$ python -q
>>> import numpy as np
>>> import numpy.linalg as la
>>> np.set_printoptions(precision=2, suppress=True, linewidth=140, legacy="1.25")
>>> W0 = np.load("data.npy")
>>> W0
array([[  3.55,   0.4 ,   6.02,  17.08,  -4.89],
       [  5.18,  -0.31,   7.1 ,  17.46,  -5.11],
       [  3.42,   1.27,   5.  ,  16.01,  -3.74],
       [  3.33,  -0.21,   4.4 ,  16.47,  -5.3 ],
       [  3.98, -18.83,  21.05, -11.45,  -9.08],
       [  4.37,   1.25,   3.98,  17.5 ,  -5.27],
       [  5.51, -18.32,  23.49,  -9.58, -11.8 ],
       [  6.31,  -0.47,   6.26,  18.98,  -4.65],
       [  4.34,  -1.64,   5.38,  17.16,  -4.37],
       [  3.61,  -0.75,   5.  ,  16.34,  -3.9 ],
       [  5.06, -19.23,  21.32, -10.37, -11.41],
       [  4.8 ,   0.59,   6.24,  17.88,  -5.06],
       [  6.69, -18.78,  23.11, -10.13,  -8.88],
       [  6.54, -20.06,  22.51, -10.43,  -9.73],
       [  5.55,  -0.4 ,   3.66,  18.5 ,  -4.04],
       [  6.71, -17.85,  20.79,  -8.62,  -8.38],
       [  6.02,  -0.36,   7.26,  17.78,  -4.  ],
       [  4.45, -18.36,  23.57,  -9.13,  -7.96],
       [  4.37, -18.23,  22.17, -11.41, -12.43],
       [  6.35, -20.75,  22.43, -11.48,  -7.67],
       [  5.55, -19.63,  23.09,  -9.07,  -9.02]])
>>> U, s, Vh = la.svd(W0)
>>> np.argmax(s[:-1] / (s[1:] + 1e-6)) + 1
2
>>> out = U[:, :2] @ np.diag(s[:2]) @ Vh[:2]
>>> round(la.norm(W0 - out, 2), 2), round(float(s[2]), 2)
(5.98, 5.98)
>>> round(float(la.norm(W0 - out) / la.norm(W0)), 2)
0.06
